>>> import numpy as np
>>> np.set_printoptions(precision=3, suppress=True, linewidth=160, floatmode="fixed")
>>> M = np.loadtxt("x.csv", delimiter=",")
>>> print(M)
[[ 1.000 -4.000 -5.000  5.000]
 [ 4.000  5.000 -5.000  5.000]
 [ 1.000 -4.000 -5.000  5.000]
 [-2.000 -4.000  4.000 -4.000]
 [ 1.000 -4.000 -5.000  5.000]
 [ 0.000  0.000  0.000  0.000]
 [-1.000  4.000 -1.000  0.000]
 [ 0.000  0.000  0.000  0.000]
 [ 0.000  0.000  0.000  0.000]
 [ 2.000  1.000 -1.000  1.000]
 [-1.000  4.000 -1.000  0.000]
 [-3.000  0.000  3.000 -4.000]
 [-3.000  0.000  3.000 -4.000]
 [ 0.000  0.000  0.000  0.000]
 [-1.000  4.000 -1.000  0.000]]
>>> # row 2 repeats row 0
>>> Xs = (M - M.mean(axis=0)) / M.std(axis=0)
>>> print(np.argwhere(np.abs(Xs) > 2))
[[1 0]]
>>> print(Xs.std(axis=0))
[1.000 1.000 1.000 1.000]
>>> coef = np.linalg.lstsq(np.delete(Xs, 1, axis=1), Xs[:, 1])[0]
>>> print(coef)
[ 1.626 -6.892 -8.338]
>>> q, evecs = np.linalg.qr(M[:, :1])[0], np.linalg.qr(M[:, 1:])[0]
>>> s = np.linalg.svd(q.T @ evecs, compute_uv=False)
>>> print(s)
[0.966]
>>> Xs = M - M.mean(axis=0)
>>> left, s, Vh = np.linalg.svd(Xs, full_matrices=False)
>>> print(s)
[17.413 11.739  3.585  0.368]
>>> print(np.linalg.matrix_rank(Xs))
4
>>> print(np.round(Xs.mean(axis=0), 3) + 0)
[0.000 0.000 0.000 0.000]
>>> print(np.abs(Vh[0]).argmax())
3
>>> print(np.abs(left[:, 0]).argmax())
11
>>> print(np.round(s ** 2 / (s ** 2).sum(), 3) + 0)
[0.668 0.304 0.028 0.000]
>>> print(np.searchsorted(np.cumsum(s ** 2) / (s ** 2).sum(), 0.9) + 1)
2
>>> print(Vh[0] * np.sign(Vh[0, np.abs(Vh[0]).argmax()]))
[ 0.340 -0.097 -0.634  0.688]
>>> arr = np.load("run10.npy")
>>> print(arr)
[[-0.177  0.429 -0.265  1.204 -0.713  0.214]
 [-0.998  0.473  1.686 -0.735 -0.338 -1.338]
 [-0.574  0.241  0.710 -0.521  0.825 -1.084]]
>>> u, g = arr[2], arr[0]
>>> print(round(u @ g, 3))
-1.431
>>> pr = (u @ g) / (u @ u) * u
>>> print(g - pr)
[-0.449  0.543  0.071  0.957 -0.322 -0.300]
>>> print(np.linalg.matrix_rank(np.outer(u, g)))
1
>>> print(np.round((g - pr) @ u, 3))
-0.0
>>> print(pr)
[ 0.272 -0.114 -0.336  0.247 -0.391  0.514]
>>> th = np.radians(135)
>>> R = np.eye(6)
>>> R[0, 0] = R[1, 1] = np.cos(th)
>>> R[0, 1], R[1, 0] = -np.sin(th), np.sin(th)
>>> print(R)
[[-0.707 -0.707  0.000  0.000  0.000  0.000]
 [ 0.707 -0.707  0.000  0.000  0.000  0.000]
 [ 0.000  0.000  1.000  0.000  0.000  0.000]
 [ 0.000  0.000  0.000  1.000  0.000  0.000]
 [ 0.000  0.000  0.000  0.000  1.000  0.000]
 [ 0.000  0.000  0.000  0.000  0.000  1.000]]
>>> Y = arr @ R.T
>>> print(round(float(np.linalg.det(R)), 3), round(np.trace(R), 3))
1.0 2.586
>>> print(np.abs(Y - arr).max(axis=0))
[1.369 1.513 0.000 0.000 0.000 0.000]
>>> print(np.allclose(np.linalg.norm(arr, axis=1), np.linalg.norm(Y, axis=1)))
True
>>> print(np.allclose(arr @ arr.T, Y @ Y.T))
True
